In [1]: import numpy as np

In [2]: np.set_printoptions(suppress=True, linewidth=140)

In [3]: J = np.loadtxt("case5.csv", delimiter=",")

In [4]: J.round(2)
Out[4]: 
array([[0.2 , 0.2 , 0.04, 0.2 , 0.12, 0.2 , 0.12, 0.12],
       [0.2 , 0.2 , 0.04, 0.2 , 0.12, 0.2 , 0.12, 0.12],
       [0.04, 0.04, 0.01, 0.04, 0.02, 0.04, 0.02, 0.02],
       [0.2 , 0.2 , 0.04, 0.2 , 0.12, 0.2 , 0.12, 0.12],
       [0.12, 0.12, 0.02, 0.12, 0.07, 0.12, 0.07, 0.07],
       [0.2 , 0.2 , 0.04, 0.2 , 0.12, 0.2 , 0.12, 0.12],
       [0.12, 0.12, 0.02, 0.12, 0.07, 0.12, 0.07, 0.07],
       [0.12, 0.12, 0.02, 0.12, 0.07, 0.12, 0.07, 0.07]])

In [5]: U, sig, vt = np.linalg.svd(J)

In [6]: np.argmax(sig[:-1] / (sig[1:] + 1e-6)) + 1
Out[6]: np.int64(1)

In [7]: out = U[:, :1] @ np.diag(sig[:1]) @ vt[:1]

In [8]: round(float(np.linalg.norm(J - out, 2)), 2), round(sig[1], 2)
Out[8]: (0.0, np.float64(0.0))

In [9]: ev, V = np.linalg.eigh(J)

In [10]: np.round(np.linalg.eigvalsh(J @ J), 2) + 0
Out[10]: array([0., 0., 0., 0., 0., 0., 0., 1.])

In [11]: np.round(np.linalg.svd(J, compute_uv=False), 2) + 0
Out[11]: array([1., 0., 0., 0., 0., 0., 0., 0.])

In [12]: vec = np.array([-2, 2, 0, -1, 1, 1, 1, -2])

In [13]: J @ vec
Out[13]: array([0., 0., 0., 0., 0., 0., 0., 0.])

In [14]: (vec - J @ vec) @ (J @ vec)
Out[14]: np.float64(0.0)

In [15]: J @ J @ vec
Out[15]: array([0., 0., 0., 0., 0., 0., 0., 0.])

In [16]: np.trace(J)
Out[16]: np.float64(1.0)

In [17]: [round(float(x), 2) for x in np.linalg.svd(J, compute_uv=False)[:3]]
Out[17]: [1.0, 0.0, 0.0]

In [18]: np.linalg.matrix_rank(J, rtol=0.1)
Out[18]: np.int64(1)

In [19]: np.linalg.cond(J) > 100
Out[19]: np.True_

In [20]: np.round(np.linalg.norm(J, 2) / np.linalg.norm(J), 2)
Out[20]: np.float64(1.0)

In [21]: J.shape
Out[21]: (8, 8)

In [22]: np.round(J.mean(axis=0), 2)
Out[22]: array([0.15, 0.15, 0.03, 0.15, 0.09, 0.15, 0.09, 0.09])

In [23]: round(np.abs(J).max(), 2)
Out[23]: np.float64(0.2)

In [24]: np.count_nonzero(J)
Out[24]: np.int64(64)

In [25]: np.round(np.linalg.svd(J, compute_uv=False), 2) + 0
Out[25]: array([1., 0., 0., 0., 0., 0., 0., 0.])

In [26]: np.round(J - J[0], 2)
Out[26]: 
array([[ 0.  ,  0.  ,  0.  ,  0.  ,  0.  ,  0.  ,  0.  ,  0.  ],
       [ 0.  ,  0.  ,  0.  ,  0.  ,  0.  ,  0.  ,  0.  ,  0.  ],
       [-0.16, -0.16, -0.03, -0.16, -0.09, -0.16, -0.09, -0.09],
       [ 0.  ,  0.  ,  0.  ,  0.  ,  0.  ,  0.  ,  0.  ,  0.  ],
       [-0.08, -0.08, -0.02, -0.08, -0.05, -0.08, -0.05, -0.05],
       [ 0.  ,  0.  ,  0.  ,  0.  ,  0.  ,  0.  ,  0.  ,  0.  ],
       [-0.08, -0.08, -0.02, -0.08, -0.05, -0.08, -0.05, -0.05],
       [-0.08, -0.08, -0.02, -0.08, -0.05, -0.08, -0.05, -0.05]])

In [27]: np.round(J.sum(axis=0), 2)
Out[27]: array([1.17, 1.17, 0.23, 1.17, 0.7 , 1.17, 0.7 , 0.7 ])

In [28]: round(float(np.linalg.norm(J)), 2)
Out[28]: 1.0
